>>> import numpy as np
>>> from numpy import linalg as LA
>>> np.set_printoptions(precision=1, suppress=True, linewidth=100, sign=" ")
>>> rnd = lambda a: np.round(a, 1) + 0
>>> data = np.load("sample5.npy")
>>> data
array([[ 1. , -0.1, -0.4,  1.3, -1.4, -1.3, -0.6],
       [-1.5, -0.1,  0.8,  0.2, -1.4,  0.8, -0.8],
       [-2. ,  0.4, -1.7, -1.3, -0.8,  1.4, -0.5],
       [ 0.7, -0.3,  1. , -0.2,  0.4, -0.2, -0.7]])
>>> f, v = data[0], data[1]
>>> rnd(f @ v)
np.float64(-0.2)
>>> rnd(f @ f)
np.float64(6.9)
>>> p = (f @ v) / (f @ f) * f
>>> rnd(np.outer(f, v))
array([[-1.5, -0.1,  0.8,  0.2, -1.4,  0.8, -0.8],
       [ 0.2,  0. , -0.1,  0. ,  0.1, -0.1,  0.1],
       [ 0.6,  0. , -0.3, -0.1,  0.6, -0.3,  0.3],
       [-2. , -0.1,  1. ,  0.3, -1.8,  1. , -1. ],
       [ 2.1,  0.1, -1.1, -0.3,  2. , -1.1,  1.1],
       [ 2. ,  0.1, -1. , -0.3,  1.8, -1. ,  1. ],
       [ 0.9,  0.1, -0.5, -0.1,  0.8, -0.5,  0.5]])
>>> rnd(v - p)
array([-1.5, -0.1,  0.8,  0.2, -1.4,  0.8, -0.8])
>>> rnd(p)
array([ 0.,  0.,  0.,  0.,  0.,  0.,  0.])
>>> LA.matrix_rank(np.outer(f, v))
np.int64(1)
>>> rnd((v - p) @ f)
np.float64(0.0)
>>> rng = np.random.default_rng(789365)
>>> F = np.eye(4, dtype=int)[rng.permutation(4)] * np.array([1, 2, 2, -2])
>>> F
array([[ 1,  0,  0,  0],
       [ 0,  0,  2,  0],
       [ 0,  0,  0, -2],
       [ 0,  2,  0,  0]])
>>> # splits into 2 blocks
>>> rnd(np.sort(LA.eigvals(F).real))
array([-2.,  1.,  1.,  1.])
>>> (F != 0).astype(int)
array([[ 1,  0,  0,  0],
       [ 0,  0,  1,  0],
       [ 0,  0,  0,  1],
       [ 0,  1,  0,  0]])
>>> F @ F
array([[ 1,  0,  0,  0],
       [ 0,  0,  0, -4],
       [ 0, -4,  0,  0],
       [ 0,  0,  4,  0]])
>>> X = np.loadtxt("block7.csv", delimiter=",")
>>> X
array([[  9.5,   9.8,  18.7,  39.9,  34.3,  43.4,   5.8, -22.8, -15. ,  14.5, -40.8],
       [  5.2, -16.8,  27.8, -27.6,  29.8, -16.6,  11. , -15.2, -20.5,   1.6,   3.6],
       [  5.3, -16.5,  28.2, -26. ,  30.2, -14.9,  11.6, -14.9, -20.8,   2.6,   4.8],
       [-14.4,  19.4,  13.7,  -7. ,  43.7,  -9.1,   6.6,  23.5,  -3.8, -13.8,  -5.2],
       [ 10.6,  10.4,  20.9,  40.6,  34.1,  45.3,   8.8, -20.5, -17.4,  17.1, -41.9],
       [  7.9,  10.1,  20.6,  39.3,  35. ,  43.6,   8.5, -19.8, -15.9,  14.5, -40.7],
       [-15.3,  19.4,  10.8,  -6.2,  41.4,  -7.3,   5.1,  23.2,  -5.5, -15.4,  -7.5],
       [  9.3,   7.8,  21.4,  40.6,  34.3,  44.8,   7.3, -22.3, -15.6,  18.1, -40.8],
       [-15.5,  20.4,  12.7,  -5.4,  40.1,  -7. ,   6.4,  22.7,  -5.5, -15.3,  -4.6],
       [  7.7,  11.2,  19.5,  40.6,  35.5,  44.6,   8.9, -23.8, -16.4,  14.3, -40.2]])
>>> def softmax(z):
...     e = np.exp(z - z.max(axis=-1, keepdims=True))
...     return e / e.sum(axis=-1, keepdims=True)
... 
>>> rnd(softmax(X[7]))
array([ 0.,  0.,  0.,  0.,  0.,  1.,  0.,  0.,  0.,  0.,  0.])
>>> rnd(softmax(X[7] + 4))
array([ 0.,  0.,  0.,  0.,  0.,  1.,  0.,  0.,  0.,  0.,  0.])
>>> att = X @ X.T / np.sqrt(11)
>>> softmax(att).round(6).argmax(axis=1)
array([ 4,  1,  1,  3,  4,  4,  3,  4,  3,  4])
